$ python -q
>>> import numpy as np
>>> np.set_printoptions(precision=1, suppress=True, linewidth=160)
>>> rd = lambda a: np.round(a, 1) + 0
>>> F = np.loadtxt("mat.csv", delimiter=",")
>>> F
array([[ -4.3, -21.1,   0.7,   8.5,  15.5,   4.4,   4.2, -11.5,   4.8,  12.2],
       [ -8.7,  19. ,  12.1,  -6.5, -13.9,   1.9,  10.4, -22.8,   1.9,  -3.8],
       [ 16.1,  26. , -22.7,  13.3,  29.3,   4.5,  -9.9,  17.9,  -3.6,  -1.9],
       [-21.5, -19.9, -11.4, -16.9,   7.7,   4.7,   0.8, -12.8,  -8. , -10. ],
       [ -0.7,   4.1,   0.1,  -6.3, -15.7,   3.1,   8.7, -23.4, -16.8, -10.5],
       [ -7.5,  15.1,   2.3,  -3.4, -21.6,  13. ,   1.9, -14.1,  -1.7,   9.9],
       [ 36.9,  -1. , -14.2,  20.3,   4.7,   0.4,  16.3,  34.6,   1.2,  11.5],
       [  9.1,   3.8,  -1.4,  -6.4,   7.2, -14.6,   8.5,   9.8,   1.6,  23.2],
       [ 13.7,  -7. ,  10.5,  -0.7,   3.4, -16.1,   9.9,  -6.8, -23.5,   0.4],
       [-12.7, -11.1,  -0.1, -13.6,   7.6,   1.8,  -5.5,  -8.9,  11.9,  18.2],
       [ 12. , -24.6,  -3.4,  -0.3,   3.7,  -1.9,  19.3,   7.1,   9.1,   3.3],
       [  0.8, -14.7,   2.4,  13.5, -10.6,  -5.6,  -4.5,  -6.8,   0.3, -11.9],
       [  1.2,  21.2,   9.2,   5.1,   4.9,   0.6,  -5.6,  -3. ,   2.7,  37.3],
       [-27.4,  -6.9,  -2.5,  -0.1,  12.3, -14.9,   0.9,   1.3,   2.9,  16.2],
       [ -8. ,  10.3, -13.4,  -3.7, -20.5,  -0.1,  -5.1,  12. ,   2.5,  11.1],
       [-10.6,  -7.7,   8. ,   6.7, -30.8,   9.6,  17.9, -12.6,   1.8, -19.2],
       [ 19.1, -36.2,  -1.7,   5.5,  23.5,  -2.7,  26.7,   0.6,  11.8,  -9.1],
       [ 12.1,  -5. ,   4.1, -10.7, -21.2,  -0.4, -14.5,  11.1,   8. ,   4.2],
       [ -7.2,  20.2,   9.5, -13.6, -14.3, -23. ,  23.6,  11.5,  -8.1,   2.3],
       [ -9.1, -20.6,   6. ,   0.9,  16. ,  -0.4,  14.1, -20.3,  -0.6,  18.7],
       [-18. , -13.5,   3.3,   7.5,  12.6,  13.5,  14. ,  10.6,   2.8,   2.1],
       [ 19.4, -17.6, -14.9,   8.6,  20.6,  -9.1,  26.1, -17.6,   5.4, -12.1],
       [ 13.5,  25.3,  -8.1,   1.2, -21.7,  -2.7,  11.1, -14.7, -19.4,  18.5],
       [ -7. ,  -9.1,  -2.5,  34.5,   2. ,  19.4, -22.7,   2.6,   6.5,  10. ],
       [  7.6,   1.9,  -0.7,   8.6, -14.3,  -2.9,  20.8,  -1.2,  -7.3,  -6.5],
       [ 17.9,   3.5,  12.8,   1.2,   7.7,  -1.4,   4.8, -17.3,  -6.7,  17.5],
       [ 13.2,  17.1,  -9.5,  -8.2,   9.1,  22. ,  -3.3,   3.1,  -1.5,  -1.2],
       [-13.1, -12.3,   4.5,  -4.2,  -8.6,  -8.4,  12.4,  -3.7,  -1.5,  16.8],
       [ 14.9,  14.9,  -6.6,   1.4, -16.3,   0.5, -33.3,   6.2, -16.1,   6.5],
       [ -6.7, -10.1,   9.4,  -8.1,   5.8,   4.2,  -8.4,  -1.7, -18.4,   7.1],
       [-13.3,  -5.3,  -1.4, -14.6,  -6.7,  27.5, -22.4,   6.6,   4. , -13.5],
       [  3.2,  -7. ,   6.9,  -3.5,  -5.4, -17.1,  18.5, -17.1, -10.9,  -9.5],
       [ -4.6,  10.6,   1.3,  -4.2, -22.4,  -5.9,  -2.2,  -6.2,  -1.1,   0.1],
       [ 26.7,  -5.5, -12.2,  11. ,   6.7,  -7.9,  16.1,  -2.9,  18.3,   4.2],
       [-20. ,  -2. , -13.4,   3.6,  -0.5,  10.7,  20.8,   4.6,  14.9, -22.4],
       [ -6.2,   2.2,  -9. ,  20.3, -22.2,   0.2,  10.2,  -7.6, -14.7, -11.6],
       [  9.9, -30. ,   4.4,   0. ,  27.1,  16.9,   6.8,  10.8,   8.5, -15.2],
       [  7.1,  19.3,  17.2, -28.8,   9.7, -19.6,   5.8,  13. ,  -7. ,  16.7],
       [ -8.9, -16.3,  22.7,   0.6,  19.9,  25. ,   5.9,  -3.1,  16.2, -17.6],
       [-17.8,  21.2,  -8.5,  15.8,   6.3, -10.6,  -0.6,  29.6,  19.8,  20.1],
       [ -8.7,  14.9,  -7.8, -15.3,  -8.6, -12. , -14.7,  -5.3,   2. ,  13.8]])
>>> cen = (F - F.mean(axis=0)) / F.std(axis=0)
>>> rd(cen.std(axis=0))
array([1., 1., 1., 1., 1., 1., 1., 1., 1., 1.])
>>> c = np.linalg.lstsq(np.delete(cen, 5, axis=1), cen[:, 5])[0]
>>> np.abs(c).argmax()
np.int64(5)
